$ python -q
>>> import numpy as np
>>> np.set_printoptions(precision=2, suppress=True, linewidth=120, legacy="1.25")
>>> def tidy(a):
...     return np.round(a, 2) + 0
... 
>>> arr = np.loadtxt("test9.csv", delimiter=",")
>>> arr
array([[-0.06,  0.  , -1.31, -0.63, -1.27, -0.63],
       [ 0.04,  0.07,  0.35,  0.14,  0.32,  0.17],
       [-0.09,  0.08,  0.49,  0.22,  0.46,  0.33],
       [-0.01,  0.  , -0.27, -0.19, -0.35, -0.16],
       [ 0.03,  0.01, -0.58, -0.36, -0.56, -0.26],
       [ 0.05,  0.04,  2.67,  1.4 ,  2.71,  1.36],
       [ 0.02, -0.08,  3.11,  1.56,  3.11,  1.62],
       [ 0.03,  0.  ,  0.92,  0.51,  0.88,  0.49],
       [-0.01, -0.01,  0.54,  0.26,  0.54,  0.3 ],
       [ 0.07,  0.01, -0.64, -0.28, -0.68, -0.34],
       [-0.02,  0.02,  0.58,  0.26,  0.6 ,  0.27],
       [ 0.  , -0.04,  2.59,  1.21,  2.5 ,  1.19],
       [-0.06,  0.04, -1.08, -0.49, -1.01, -0.42],
       [-0.02,  0.09, -2.98, -1.45, -3.01, -1.45],
       [-0.04, -0.06,  3.3 ,  1.68,  3.31,  1.68],
       [ 0.  ,  0.06,  2.22,  1.13,  2.18,  1.09],
       [ 0.01,  0.01, -1.89, -0.96, -1.93, -1.02],
       [ 0.04, -0.04,  0.63,  0.22,  0.61,  0.33],
       [ 0.02,  0.04,  0.13,  0.14,  0.26,  0.2 ],
       [-0.09, -0.02,  2.12,  1.06,  2.06,  1.05],
       [ 0.04,  0.02,  1.62,  0.81,  1.6 ,  0.83],
       [ 0.01,  0.  , -2.64, -1.3 , -2.77, -1.42],
       [ 0.03, -0.07,  3.09,  1.47,  3.01,  1.5 ],
       [ 0.07,  0.  , -1.65, -0.82, -1.76, -0.76],
       [ 0.04,  0.01,  0.52,  0.25,  0.52,  0.17],
       [ 0.02, -0.05, -1.08, -0.44, -0.96, -0.51],
       [ 0.04,  0.07,  0.71,  0.36,  0.67,  0.3 ],
       [-0.03,  0.06,  3.99,  1.95,  4.01,  1.92],
       [ 0.  ,  0.04,  1.37,  0.7 ,  1.33,  0.66],
       [ 0.07, -0.01, -0.95, -0.48, -1.01, -0.45],
       [ 0.03, -0.03,  1.4 ,  0.69,  1.28,  0.71],
       [ 0.05,  0.07, -0.61, -0.32, -0.67, -0.32],
       [-0.03,  0.12, -0.82, -0.49, -0.86, -0.36],
       [ 0.  ,  0.02, -1.79, -0.8 , -1.78, -0.83],
       [ 0.  ,  0.  ,  0.32,  0.04,  0.23,  0.16],
       [ 0.01, -0.12,  0.15,  0.08,  0.18,  0.08],
       [ 0.09, -0.02,  3.24,  1.63,  3.24,  1.57],
       [ 0.  , -0.05,  0.02,  0.01, -0.01,  0.08],
       [-0.02, -0.02,  2.37,  1.16,  2.37,  1.2 ],
       [-0.01, -0.03,  3.58,  1.77,  3.51,  1.71],
       [-0.04,  0.02,  1.68,  0.89,  1.77,  0.83],
       [ 0.  , -0.07, -1.61, -0.81, -1.64, -0.79],
       [-0.04,  0.02,  0.77,  0.42,  0.87,  0.43],
       [ 0.08,  0.03, -0.29, -0.14, -0.28, -0.16],
       [-0.01,  0.01,  2.59,  1.23,  2.61,  1.22],
       [ 0.05, -0.07, -1.74, -0.9 , -1.76, -0.88],
       [ 0.05, -0.04,  1.48,  0.81,  1.51,  0.78],
       [ 0.  , -0.11, -1.64, -0.81, -1.64, -0.85]])
>>> Ac = arr - arr.mean(axis=0)
>>> V = np.linalg.svd(Ac)[2][:1]
>>> M2 = Ac - Ac @ V.T @ V
>>> print(tidy(np.cov(Ac @ V.T, rowvar=False)))
7.83
>>> print(tidy((Ac @ V.T).std(axis=0)))
[2.77]
>>> tidy(M2.std(axis=0))
array([0.04, 0.05, 0.03, 0.04, 0.03, 0.04])
>>> np.linalg.norm(M2, axis=1).round(6).argmax()
2
>>> C2 = np.cov(arr, rowvar=False)
>>> tidy(arr.std(axis=0))
array([0.04, 0.05, 1.75, 0.87, 1.76, 0.87])
>>> tidy(C2)
array([[ 0.  ,  0.  , -0.01,  0.  , -0.01,  0.  ],
       [ 0.  ,  0.  , -0.01,  0.  , -0.01,  0.  ],
       [-0.01, -0.01,  3.14,  1.56,  3.15,  1.55],
       [ 0.  ,  0.  ,  1.56,  0.77,  1.56,  0.77],
       [-0.01, -0.01,  3.15,  1.56,  3.16,  1.55],
       [ 0.  ,  0.  ,  1.55,  0.77,  1.55,  0.76]])
>>> print(tidy(np.corrcoef(arr.T)))
[[ 1.   -0.14 -0.08 -0.08 -0.08 -0.09]
 [-0.14  1.   -0.11 -0.11 -0.11 -0.1 ]
 [-0.08 -0.11  1.    1.    1.    1.  ]
 [-0.08 -0.11  1.    1.    1.    1.  ]
 [-0.08 -0.11  1.    1.    1.    1.  ]
 [-0.09 -0.1   1.    1.    1.    1.  ]]
>>> tidy(np.corrcoef(arr[:, 4], arr[:, 0])[0, 1])
-0.08
>>> np.argsort(-arr.std(axis=0).round(6), kind="stable")
array([4, 2, 3, 5, 1, 0])
>>> print(np.argwhere(np.triu(np.abs(np.corrcoef(arr.T)) > 0.8, 1)))
[[2 3]
 [2 4]
 [2 5]
 [3 4]
 [3 5]
 [4 5]]
>>> E = np.load("a.npy")
>>> print(E)
[[1.   0.5  0.25 0.12 0.06 0.03 0.02 0.01 0.   0.   0.   0.   0.   0.  ]
 [0.5  1.   0.5  0.25 0.12 0.06 0.03 0.02 0.01 0.   0.   0.   0.   0.  ]
 [0.25 0.5  1.   0.5  0.25 0.12 0.06 0.03 0.02 0.01 0.   0.   0.   0.  ]
 [0.12 0.25 0.5  1.   0.5  0.25 0.12 0.06 0.03 0.02 0.01 0.   0.   0.  ]
 [0.06 0.12 0.25 0.5  1.   0.5  0.25 0.12 0.06 0.03 0.02 0.01 0.   0.  ]
 [0.03 0.06 0.12 0.25 0.5  1.   0.5  0.25 0.12 0.06 0.03 0.02 0.01 0.  ]
 [0.02 0.03 0.06 0.12 0.25 0.5  1.   0.5  0.25 0.12 0.06 0.03 0.02 0.01]
 [0.01 0.02 0.03 0.06 0.12 0.25 0.5  1.   0.5  0.25 0.12 0.06 0.03 0.02]
 [0.   0.01 0.02 0.03 0.06 0.12 0.25 0.5  1.   0.5  0.25 0.12 0.06 0.03]
 [0.   0.   0.01 0.02 0.03 0.06 0.12 0.25 0.5  1.   0.5  0.25 0.12 0.06]
 [0.   0.   0.   0.01 0.02 0.03 0.06 0.12 0.25 0.5  1.   0.5  0.25 0.12]
 [0.   0.   0.   0.   0.01 0.02 0.03 0.06 0.12 0.25 0.5  1.   0.5  0.25]
 [0.   0.   0.   0.   0.   0.01 0.02 0.03 0.06 0.12 0.25 0.5  1.   0.5 ]
 [0.   0.   0.   0.   0.   0.   0.01 0.02 0.03 0.06 0.12 0.25 0.5  1.  ]]
>>> # symmetric
>>> M2 = np.linalg.inv(E)
>>> tidy(np.linalg.det(E) * np.linalg.det(M2))
1.0
>>> tidy(np.linalg.slogdet(E)[0])
1.0
>>> tidy(np.linalg.cond(E))
8.12
>>> M2 = np.array([[1, 3, 5],
...     [5, 4, 0],
...     [3, 4, 5],
...     [0, 3, 2],
...     [0, 5, 3],
...     [1, 3, 3],
...     [4, 5, 2],
...     [0, 1, 4],
...     [2, 2, 0],
...     [0, 3, 2],
...     [3, 3, 2],
...     [1, 0, 0],
...     [3, 4, 3],
...     [2, 2, 2]])
>>> np.vstack([E, M2.T]).shape
(17, 14)
>>> print(tidy(np.einsum("ij,ij->i", E, E)))
[1.33 1.58 1.64 1.66 1.66 1.66 1.66 1.66 1.66 1.66 1.66 1.64 1.58 1.33]
>>> M2 @ E
Traceback (most recent call last):
  File "<python-input-29>", line 1, in <module>
    M2 @ E
    ~~~^~~
ValueError: matmul: Input operand 1 has a mismatch in its core dimension 0, with gufunc signature (n?,k),(k,m?)->(n?,m?) (size 14 is different from 3)
>>> print(np.linalg.matrix_rank(np.vstack([E, M2.T])))
14
>>> J = np.load("dump.npy")
>>> J
array([[ 1,  0,  0,  0,  0,  0,  0,  0,  0,  0],
       [ 2,  1,  0,  0,  0,  0,  0,  0,  0,  0],
       [ 2, -1,  1,  0,  0,  0,  0,  0,  0,  0],
       [-2,  0, -3,  1,  0,  0,  0,  0,  0,  0],
       [-1, -2,  1,  0,  1,  0,  0,  0,  0,  0],
       [-3,  1, -1,  0,  0,  1,  0,  0,  0,  0],
       [ 0,  1,  2,  0,  3,  0,  1,  0,  0,  0],
       [ 1,  0, -1, -3,  2,  3,  0,  1,  0,  0],
       [ 1, -2,  0,  2,  0, -3, -1,  2,  1,  0],
       [ 3,  1, -1,  2, -1,  1,  0, -1, -1,  1]])
>>> # triangular
>>> Uu, s, VT = np.linalg.svd(J)
>>> tidy(s)
array([6.37, 5.9 , 5.18, 3.68, 2.78, 2.11, 0.96, 0.25, 0.14, 0.01])
>>> np.argmax(s[:-1] / (s[1:] + 1e-6)) + 1
9
>>> M2 = Uu[:, :9] @ np.diag(s[:9]) @ VT[:9]
>>> tidy(M2)
array([[ 1.,  0.,  0.,  0.,  0.,  0.,  0.,  0.,  0.,  0.],
       [ 2.,  1.,  0.,  0.,  0.,  0.,  0.,  0.,  0.,  0.],
       [ 2., -1.,  1.,  0.,  0.,  0.,  0.,  0.,  0.,  0.],
       [-2.,  0., -3.,  1.,  0.,  0.,  0.,  0.,  0.,  0.],
       [-1., -2.,  1.,  0.,  1.,  0.,  0.,  0.,  0.,  0.],
       [-3.,  1., -1.,  0.,  0.,  1.,  0.,  0.,  0.,  0.],
       [ 0.,  1.,  2.,  0.,  3.,  0.,  1.,  0.,  0.,  0.],
       [ 1.,  0., -1., -3.,  2.,  3.,  0.,  1.,  0.,  0.],
       [ 1., -2.,  0.,  2.,  0., -3., -1.,  2.,  1.,  0.],
       [ 3.,  1., -1.,  2., -1.,  1.,  0., -1., -1.,  1.]])
>>> np.linalg.matrix_rank(J, rtol=0.05)
7
>>> tidy(np.linalg.norm(J - M2, 2)), tidy(s[9])
(0.01, 0.01)
>>> tidy(np.abs(J - M2).max())
0.0
>>> np.linalg.cond(M2) > 100
True
>>> tidy(np.linalg.norm(M2, 2) / np.linalg.norm(M2))
0.56
>>> np.linalg.matrix_rank(M2, rtol=0.1)
7
>>> np.argsort(-np.linalg.norm(M2, axis=0).round(6), kind="stable")[:3]
array([0, 5, 2])
>>> C2 = J.T @ J
>>> tidy(np.linalg.eigvalsh(C2)[::-1])
array([40.53, 34.87, 26.82, 13.58,  7.73,  4.47,  0.92,  0.06,  0.02,  0.  ])
>>> np.diag(C2)
array([34, 13, 18, 18, 15, 20,  2,  6,  2,  1])
>>> np.allclose(C2, C2.T)
True
>>> t3 = np.stack([J, 4 * J, J[::-1]])
>>> t3.shape
(3, 10, 10)
>>> tidy(np.linalg.norm(t3, axis=(1, 2)))
array([11.36, 45.43, 11.36])
>>> np.linalg.matrix_rank(t3.reshape(3, -1))
2
>>> Uu, s = np.linalg.svd(J)
Traceback (most recent call last):
  File "<python-input-54>", line 1, in <module>
    Uu, s = np.linalg.svd(J)
    ^^^^^
ValueError: too many values to unpack (expected 2)
>>> Uu, s, VT = np.linalg.svd(J, full_matrices=False)
>>> (s > 1e-8).sum()
10
>>> print(tidy(s / s[0]))
[1.   0.93 0.81 0.58 0.44 0.33 0.15 0.04 0.02 0.  ]
>>> tidy(VT @ VT.T)
array([[1., 0., 0., 0., 0., 0., 0., 0., 0., 0.],
       [0., 1., 0., 0., 0., 0., 0., 0., 0., 0.],
       [0., 0., 1., 0., 0., 0., 0., 0., 0., 0.],
       [0., 0., 0., 1., 0., 0., 0., 0., 0., 0.],
       [0., 0., 0., 0., 1., 0., 0., 0., 0., 0.],
       [0., 0., 0., 0., 0., 1., 0., 0., 0., 0.],
       [0., 0., 0., 0., 0., 0., 1., 0., 0., 0.],
       [0., 0., 0., 0., 0., 0., 0., 1., 0., 0.],
       [0., 0., 0., 0., 0., 0., 0., 0., 1., 0.],
       [0., 0., 0., 0., 0., 0., 0., 0., 0., 1.]])
>>> tidy(Uu.T @ Uu)
array([[1., 0., 0., 0., 0., 0., 0., 0., 0., 0.],
       [0., 1., 0., 0., 0., 0., 0., 0., 0., 0.],
       [0., 0., 1., 0., 0., 0., 0., 0., 0., 0.],
       [0., 0., 0., 1., 0., 0., 0., 0., 0., 0.],
       [0., 0., 0., 0., 1., 0., 0., 0., 0., 0.],
       [0., 0., 0., 0., 0., 1., 0., 0., 0., 0.],
       [0., 0., 0., 0., 0., 0., 1., 0., 0., 0.],
       [0., 0., 0., 0., 0., 0., 0., 1., 0., 0.],
       [0., 0., 0., 0., 0., 0., 0., 0., 1., 0.],
       [0., 0., 0., 0., 0., 0., 0., 0., 0., 1.]])
>>> Uu.shape, s.shape, VT.shape
((10, 10), (10,), (10, 10))
>>> feats = np.array([[-1.0, -2.0, -1.0, 0.0],
...     [2.0, 5.0, 2.0, -1.0],
...     [-2.0, -6.0, -2.0, 2.0],
...     [2.0, 4.0, 2.0, 0.0]])
>>> feats
array([[-1., -2., -1.,  0.],
       [ 2.,  5.,  2., -1.],
       [-2., -6., -2.,  2.],
       [ 2.,  4.,  2.,  0.]])
>>> # column 2 repeats column 0
>>> Uu, s, VT = np.linalg.svd(feats)
>>> np.argmax(s[:-1] / (s[1:] + 1e-6)) + 1
2
>>> M2 = Uu[:, :2] @ np.diag(s[:2]) @ VT[:2]
>>> np.linalg.matrix_rank(M2)
2
>>> tidy(np.linalg.norm(feats - M2, 2)), tidy(s[2])
(0.0, 0.0)
>>> tidy(M2)
array([[-1., -2., -1.,  0.],
       [ 2.,  5.,  2., -1.],
       [-2., -6., -2.,  2.],
       [ 2.,  4.,  2.,  0.]])
>>> Uu, s, VT = np.linalg.svd(feats, full_matrices=False)
>>> tidy(VT @ VT.T)
array([[1., 0., 0., 0.],
       [0., 1., 0., 0.],
       [0., 0., 1., 0.],
       [0., 0., 0., 1.]])
>>> print(tidy(s))
[10.48  1.45  0.    0.  ]
>>> np.abs(Uu[:, 0]).round(6).argmax()
2
>>> tidy(np.sqrt((s ** 2).sum())), tidy(np.linalg.norm(feats))
(10.58, 10.58)
>>> (s > 1e-8).sum()
2
>>> tidy(np.abs(VT[0]))
array([0.34, 0.86, 0.34, 0.18])
>>> print(tidy(Uu.T @ Uu))
[[1. 0. 0. 0.]
 [0. 1. 0. 0.]
 [0. 0. 1. 0.]
 [0. 0. 0. 1.]]
>>> np.allclose(Uu * s @ VT, feats)
True
